% python3 -q
>>> import numpy as np
>>> np.set_printoptions(suppress=True, linewidth=160)
>>> rd = lambda a: np.round(a, 2) + 0
>>> out = np.array([[-1.0], [1.1], [0.1], [1.6]])
>>> cent = np.array([[-1.6, -0.2, -0.2]])
>>> J = out @ cent
>>> print(rd(J))
[[ 1.6   0.2   0.2 ]
 [-1.76 -0.22 -0.22]
 [-0.16 -0.02 -0.02]
 [-2.56 -0.32 -0.32]]
>>> # rows and columns are dependent
>>> print(np.allclose(J[:-1].T @ np.linalg.lstsq(J[:-1].T, J[-1])[0], J[-1]))
True
>>> try:
...     np.linalg.inv(J)
... except np.linalg.LinAlgError as e:
...     print(repr(e))
... 
LinAlgError('Last 2 dimensions of the array must be square')
>>> rng = np.random.default_rng(44780)
>>> X = np.array([[-8, -6, -3], [-6, 9, 8], [-2, -4, 9]]) * (rng.random((3, 3)) < 0.3)
>>> print(X)
[[ 0  0 -3]
 [ 0  0  0]
 [-2  0  0]]
>>> # splits into 2 blocks
>>> W1 = np.array([[1, -2, 2], [3, -3, -1], [-3, 2, -1]])
>>> c = np.array([-2, 0, -3])
>>> H = np.maximum(X @ W1 + c, 0)
>>> print(rd((H > 0).mean(axis=0)))
[0.33 0.33 0.  ]
>>> print(np.linalg.matrix_rank(H))
2
>>> cent = np.array([[0, 5], [5, -1], [-1, 0]])
>>> print(W1 @ cent)
[[-12   7]
 [-14  18]
 [ 11 -17]]
>>> m1 = np.load("sample2.npy")
>>> print(m1)
[[  0  -3  -3 -15]
 [  3  -3  -3 -15]
 [ -3  -3   3  15]]
>>> # column 3 dominates
>>> print(m1.ravel(order="F"))
[  0   3  -3  -3  -3  -3  -3  -3   3 -15 -15  15]
>>> print(m1.reshape(2, -1))
[[  0  -3  -3 -15   3  -3]
 [ -3 -15  -3  -3   3  15]]
>>> blk = m1.reshape(3, 2, -1)
>>> print(blk.transpose(1, 0, 2))
[[[  0  -3]
  [  3  -3]
  [ -3  -3]]

 [[ -3 -15]
  [ -3 -15]
  [  3  15]]]
>>> out = m1 / np.sqrt((m1 ** 2).mean(axis=1, keepdims=True))
>>> print(m1 - m1.mean(axis=1, keepdims=True))
[[  5.25   2.25   2.25  -9.75]
 [  7.5    1.5    1.5  -10.5 ]
 [ -6.    -6.     0.    12.  ]]
>>> print(np.linalg.matrix_rank(out) == np.linalg.matrix_rank(m1))
True
>>> print(rd(np.linalg.norm(out, axis=1)))
[2. 2. 2.]
>>> print(rd(out[0]))
[ 0.   -0.38 -0.38 -1.92]
>>> F, _ = np.linalg.qr(np.array([[0.1, 0.2, 0.3, -0.1],
...     [1.9, 1.1, -0.6, 0.7],
...     [-1.5, 0.1, 1.7, 0.0],
...     [1.4, -0.7, -0.4, -0.6]]))
>>> print(rd(F))
[[-0.04 -0.15 -0.29 -0.94]
 [-0.68 -0.68 -0.21  0.2 ]
 [ 0.54 -0.23 -0.77  0.25]
 [-0.5   0.69 -0.52  0.07]]
>>> # columns are unit length and at right angles
>>> x = np.array([1, -2, -5, -2])
>>> print(rd(F * x))
[[-0.04  0.29  1.45  1.89]
 [-0.68  1.35  1.05 -0.39]
 [ 0.54  0.45  3.87 -0.51]
 [-0.5  -1.37  2.62 -0.15]]
>>> print(rd(np.einsum("ij,j->i", F, x)))
[3.6  1.33 4.35 0.6 ]
>>> print(rd(F @ np.eye(4)[2]))
[-0.29 -0.21 -0.77 -0.52]
>>> print(rd((F * x).sum(axis=1)))
[3.6  1.33 4.35 0.6 ]
>>> print(np.linalg.norm(F @ x) <= np.linalg.norm(F, 2) * np.linalg.norm(x) + 1e-9)
True
>>> print(rd(F @ np.ones(4)))
[-1.42 -1.37 -0.21 -0.26]
>>> print(rd(F @ (2 * x)))
[7.2  2.66 8.69 1.19]
>>> print(rd(F @ x))
[3.6  1.33 4.35 0.6 ]
>>> print(np.sign((F @ x).round(6)))
[1. 1. 1. 1.]
>>> lab = rng.permutation(4)
>>> print(lab)
[3 0 1 2]
>>> out = F[lab][:, lab]
>>> print(rd(np.sort(np.abs(np.linalg.eigvals(out)))))
[1. 1. 1. 1.]
>>> print(rd(out))
[[ 0.07 -0.5   0.69 -0.52]
 [-0.94 -0.04 -0.15 -0.29]
 [ 0.2  -0.68 -0.68 -0.21]
 [ 0.25  0.54 -0.23 -0.77]]
>>> print(rd(np.diag(out)))
[ 0.07 -0.04 -0.68 -0.77]
>>> print(rd(np.trace(out)))
-1.41
>>> print(np.allclose(out, F))
False
>>> print(rd(np.linalg.det(out)), rd(np.linalg.det(F[lab])))
-1.0 1.0
>>> out = np.linalg.inv(F)
>>> print(rd(out))
[[-0.04 -0.68  0.54 -0.5 ]
 [-0.15 -0.68 -0.23  0.69]
 [-0.29 -0.21 -0.77 -0.52]
 [-0.94  0.2   0.25  0.07]]
>>> print(rd(np.linalg.det(F) * np.linalg.det(out)))
1.0
>>> print(rd(F @ out))
[[1. 0. 0. 0.]
 [0. 1. 0. 0.]
 [0. 0. 1. 0.]
 [0. 0. 0. 1.]]
>>> print(rd(np.linalg.norm(out, axis=0)))
[1. 1. 1. 1.]
>>> print(rd(out[:, 3] @ out[:, 2]))
0.0
>>> print(rd(np.linalg.svd(out, compute_uv=False)))
[1. 1. 1. 1.]
>>> print(rd(out.T @ out))
[[1. 0. 0. 0.]
 [0. 1. 0. 0.]
 [0. 0. 1. 0.]
 [0. 0. 0. 1.]]
>>> arr = np.array([[-3.0, 0.0, 0.0, 0.0],
...     [0.0, -3.0, 2.0, -2.0],
...     [0.0, 3.0, 3.0, -1.0],
...     [0.0, 1.0, -3.0, -2.0]])
>>> print(arr)
[[-3.  0.  0.  0.]
 [ 0. -3.  2. -2.]
 [ 0.  3.  3. -1.]
 [ 0.  1. -3. -2.]]
>>> # 2 groups of indices that never mix
>>> print(rd(np.poly(arr)))
[   1.    5.  -10. -109. -183.]
>>> print(rd(np.linalg.det(2 * arr)), rd(np.linalg.det(arr)))
-2928.0 -183.0
>>> print(rd(np.linalg.eigvals(arr).sum().real))
-5.0
>>> K = np.loadtxt("w.csv", delimiter=",")
>>> print(K)
[[3. 7. 6.]
 [8. 6. 2.]
 [3. 7. 6.]]
>>> # rank 2
>>> rk = np.linalg.matrix_rank(K)
>>> print(rk)
2
>>> null = np.linalg.svd(K)[2][rk:].T
>>> print(rd(null @ null.T))
[[ 0.13 -0.25  0.23]
 [-0.25  0.48 -0.43]
 [ 0.23 -0.43  0.39]]
>>> print([int(np.linalg.matrix_rank(np.delete(K, i, axis=0))) for i in range(3)])
[2, 1, 2]
>>> print(np.linalg.matrix_rank(K.T @ K), np.linalg.matrix_rank(K @ K.T))
2 2
